>>> import numpy as np
>>> import numpy.linalg as la
>>> np.set_printoptions(suppress=True, linewidth=160)
>>> A = np.array([[0, 1, 0, 1, 0, 0, 1],
...     [1, 0, 0, 1, 0, 0, 1],
...     [0, 0, 0, 0, 0, 0, 0],
...     [1, 1, 0, 0, 0, 0, 1],
...     [0, 0, 0, 0, 0, 0, 0],
...     [0, 0, 0, 0, 0, 0, 0],
...     [1, 1, 0, 1, 0, 0, 0]])
>>> ev, V = la.eigh(A)
>>> x = np.array([0, 0, -1, 1, 2, -1, -2])
>>> print(np.round(V * np.abs(ev) @ V.T, 2) + 0)
[[1.5 0.5 0.  0.5 0.  0.  0.5]
 [0.5 1.5 0.  0.5 0.  0.  0.5]
 [0.  0.  0.  0.  0.  0.  0. ]
 [0.5 0.5 0.  1.5 0.  0.  0.5]
 [0.  0.  0.  0.  0.  0.  0. ]
 [0.  0.  0.  0.  0.  0.  0. ]
 [0.5 0.5 0.  0.5 0.  0.  1.5]]
>>> print(np.round(V * np.maximum(ev, 0) @ V.T, 2))
[[0.75 0.75 0.   0.75 0.   0.   0.75]
 [0.75 0.75 0.   0.75 0.   0.   0.75]
 [0.   0.   0.   0.   0.   0.   0.  ]
 [0.75 0.75 0.   0.75 0.   0.   0.75]
 [0.   0.   0.   0.   0.   0.   0.  ]
 [0.   0.   0.   0.   0.   0.   0.  ]
 [0.75 0.75 0.   0.75 0.   0.   0.75]]
>>> print(round(x @ A @ x / (x @ x), 2), ev[0], ev[-1])
-0.36 -1.0 3.0
>>> print(np.round(la.eigvalsh(A[1:, 1:]), 2) + 0)
[-1. -1.  0.  0.  0.  2.]
>>> print(np.argsort(-la.norm(A, axis=0).round(6), kind="stable")[:3])
[0 1 3]
>>> print(round(float(la.norm(A, 2) / la.norm(A)), 2))
0.87
>>> print(la.cond(A) > 100)
True
>>> W0 = np.loadtxt("m.csv", delimiter=",")
>>> print(W0)
[[ 2.45 -0.74 -1.18 -0.46 -1.15  0.69  2.46  1.25 -0.52 -1.48 -0.36]
 [-0.74 -0.27 -0.95  0.63  0.57 -1.77 -0.06 -1.35 -1.39 -1.29 -2.22]
 [-1.18 -0.95  5.38 -1.   -0.86  0.58  1.46 -0.32 -0.01 -2.32 -1.54]
 [-0.46  0.63 -1.    3.15  0.23  0.62 -0.18 -0.34  1.53  0.6   0.21]
 [-1.15  0.57 -0.86  0.23 -0.05  0.83  1.38 -1.62  0.76 -2.6   1.73]
 [ 0.69 -1.77  0.58  0.62  0.83  2.61  1.4  -0.06 -1.56 -0.82 -1.65]
 [ 2.46 -0.06  1.46 -0.18  1.38  1.4   1.76 -2.49 -1.46  1.91 -0.07]
 [ 1.25 -1.35 -0.32 -0.34 -1.62 -0.06 -2.49  3.38 -1.33  0.79 -0.78]
 [-0.52 -1.39 -0.01  1.53  0.76 -1.56 -1.46 -1.33  3.88  0.17 -1.7 ]
 [-1.48 -1.29 -2.32  0.6  -2.6  -0.82  1.91  0.79  0.17  3.11 -0.84]
 [-0.36 -2.22 -1.54  0.21  1.73 -1.65 -0.07 -0.78 -1.7  -0.84 -1.4 ]]
>>> print(round(float(la.eigvalsh(W0).min()), 2))
-6.0
>>> print(np.all(la.eigvalsh(W0) > 0))
False
